In [1]: import numpy as np

In [2]: import numpy.linalg as la

In [3]: np.set_printoptions(precision=2, suppress=True, linewidth=140, sign=" ")

In [4]: rd = lambda a: np.round(a, 2) + 0

In [5]: B = np.array([[-4], [0], [-4], [-2]])

In [6]: mat = np.block([[np.zeros((4, 4)), B], [B.T, np.zeros((1, 1))]])

In [7]: mat
Out[7]: 
array([[ 0.,  0.,  0.,  0., -4.],
       [ 0.,  0.,  0.,  0.,  0.],
       [ 0.,  0.,  0.,  0., -4.],
       [ 0.,  0.,  0.,  0., -2.],
       [-4.,  0., -4., -2.,  0.]])

In [8]: mat @ mat
Out[8]: 
array([[ 16.,   0.,  16.,   8.,   0.],
       [  0.,   0.,   0.,   0.,   0.],
       [ 16.,   0.,  16.,   8.,   0.],
       [  8.,   0.,   8.,   4.,   0.],
       [  0.,   0.,   0.,   0.,  36.]])

In [9]: (la.matrix_power((mat != 0) + (mat.T != 0) + np.eye(5), 5) > 0).astype(int)
Out[9]: 
array([[ 1,  0,  1,  1,  1],
       [ 0,  1,  0,  0,  0],
       [ 1,  0,  1,  1,  1],
       [ 1,  0,  1,  1,  1],
       [ 1,  0,  1,  1,  1]])

In [10]: rd(la.det(mat))
Out[10]: np.float64(0.0)

In [11]: np.flatnonzero(la.matrix_power((mat != 0) + (mat.T != 0) + np.eye(5), 5)[2])
Out[11]: array([ 0,  2,  3,  4])

In [12]: rd(np.sort(la.eigvals(mat).real))
Out[12]: array([-6.,  0.,  0.,  0.,  6.])

In [13]: rng = np.random.default_rng(7263)

In [14]: idx = rng.permutation(5)

In [15]: idx
Out[15]: array([ 0,  2,  4,  3,  1])

In [16]: B = mat[idx][:, idx]

In [17]: rd(la.det(B)), rd(la.det(mat[idx]))
Out[17]: (np.float64(0.0), np.float64(0.0))

In [18]: rd(np.sort(np.abs(la.eigvals(B))))
Out[18]: array([ 0.,  0.,  0.,  6.,  6.])

In [19]: np.allclose(B, mat)
Out[19]: False

In [20]: np.all(la.eigvalsh(mat) > 0)
Out[20]: np.False_

In [21]: [round(float(la.det(mat[:i, :i])), 2) + 0 for i in range(1, 6)]
Out[21]: [0.0, 0.0, 0.0, 0.0, 0.0]

In [22]: np.unique(mat.round(6), axis=0).shape
Out[22]: (4, 5)

In [23]: la.lstsq(mat[:-1].T, mat[-1])[2]
Out[23]: np.int32(1)

In [24]: np.abs(np.diag(la.qr(mat)[1])) > 1e-9
Out[24]: array([ True, False, False, False,  True])

In [25]: rd(np.trace(la.pinv(mat) @ mat))
Out[25]: np.float64(2.0)

In [26]: rd(mat @ la.pinv(mat) @ mat)
Out[26]: 
array([[ 0.,  0.,  0.,  0., -4.],
       [ 0.,  0.,  0.,  0.,  0.],
       [ 0.,  0.,  0.,  0., -4.],
       [ 0.,  0.,  0.,  0., -2.],
       [-4.,  0., -4., -2.,  0.]])

In [27]: rd(la.norm(mat) ** 2 / la.norm(mat, 2) ** 2)
Out[27]: np.float64(2.0)

In [28]: rd(la.norm(mat, 2))
Out[28]: np.float64(6.0)

In [29]: A = np.load("m.npy")

In [30]: rd(A)
Out[30]: 
array([[ 0.  , -0.09, -0.51, -0.85],
       [ 0.39, -0.63,  0.6 , -0.3 ],
       [ 0.83,  0.55,  0.  , -0.06],
       [ 0.39, -0.54, -0.61,  0.42]])

In [31]: # keeps lengths

In [32]: idx = rng.permutation(4)

In [33]: B = A[:, idx] * rng.choice([-1, 1], 4)

In [34]: rd(B)
Out[34]: 
array([[ 0.09,  0.85,  0.  , -0.51],
       [ 0.63,  0.3 , -0.39,  0.6 ],
       [-0.55,  0.06, -0.83,  0.  ],
       [ 0.54, -0.42, -0.39, -0.61]])

In [35]: Uu, _, vt = la.svd(A.T @ B)

In [36]: rd(la.lstsq(A, B)[0])
Out[36]: 
array([[ 0.,  0., -1.,  0.],
       [-1.,  0.,  0.,  0.],
       [ 0.,  0.,  0.,  1.],
       [ 0., -1.,  0.,  0.]])

In [37]: idx
Out[37]: array([ 1,  3,  0,  2])

In [38]: rd(la.norm(A, axis=0))
Out[38]: array([ 1.,  1.,  1.,  1.])

In [39]: rd(A.T @ A)
Out[39]: 
array([[ 1.,  0.,  0.,  0.],
       [ 0.,  1.,  0.,  0.],
       [ 0.,  0.,  1.,  0.],
       [ 0.,  0.,  0.,  1.]])

In [40]: B = A / np.sqrt((A ** 2).mean(axis=1, keepdims=True))

In [41]: la.matrix_rank(A - A.mean(axis=1, keepdims=True))
Out[41]: np.int64(3)

In [42]: la.matrix_rank(B) == la.matrix_rank(A)
Out[42]: np.True_

In [43]: J = np.loadtxt("a.csv", delimiter=",")

In [44]: J
Out[44]: 
array([[-6., -1., -6., -1.],
       [-1., -9., -1., -9.],
       [-6., -1., -6., -1.],
       [-1., -9., -1., -9.]])

In [45]: # looks like rank 2

In [46]: Uu, s, vt = la.svd(J)

In [47]: evecs = vt[:(s > 1e-8).sum()]

In [48]: vec = J[1] + 3 * J[3] + rng.integers(2) * np.eye(4)[3]

In [49]: vec
Out[49]: array([ -4., -36.,  -4., -36.])

In [50]: np.allclose(evecs.T @ evecs @ vec, vec)
Out[50]: True

In [51]: rd(la.norm(vec - evecs.T @ evecs @ vec))
Out[51]: np.float64(0.0)

In [52]: rd(np.diag(evecs.T @ evecs))
Out[52]: array([ 0.5,  0.5,  0.5,  0.5])

In [53]: np.argsort(-la.norm(J, axis=0).round(6), kind="stable")[:3]
Out[53]: array([ 1,  3,  0])

In [54]: la.cond(J) > 100
Out[54]: np.True_

In [55]: w, evecs = la.eigh(J)

In [56]: rd(w.sum()), np.trace(J)
Out[56]: (np.float64(-30.0), np.float64(-30.0))

In [57]: rd(evecs.T @ J @ evecs)
Out[57]: 
array([[-18.61,   0.  ,   0.  ,   0.  ],
       [  0.  , -11.39,   0.  ,   0.  ],
       [  0.  ,   0.  ,   0.  ,   0.  ],
       [  0.  ,   0.  ,   0.  ,   0.  ]])

In [58]: rd(evecs @ np.diag(w) @ evecs.T)
Out[58]: 
array([[-6., -1., -6., -1.],
       [-1., -9., -1., -9.],
       [-6., -1., -6., -1.],
       [-1., -9., -1., -9.]])

In [59]: rd(la.eigvalsh(J + -1 * np.eye(4)))
Out[59]: array([-19.61, -12.39,  -1.  ,  -1.  ])

In [60]: rd(w)
Out[60]: array([-18.61, -11.39,   0.  ,   0.  ])
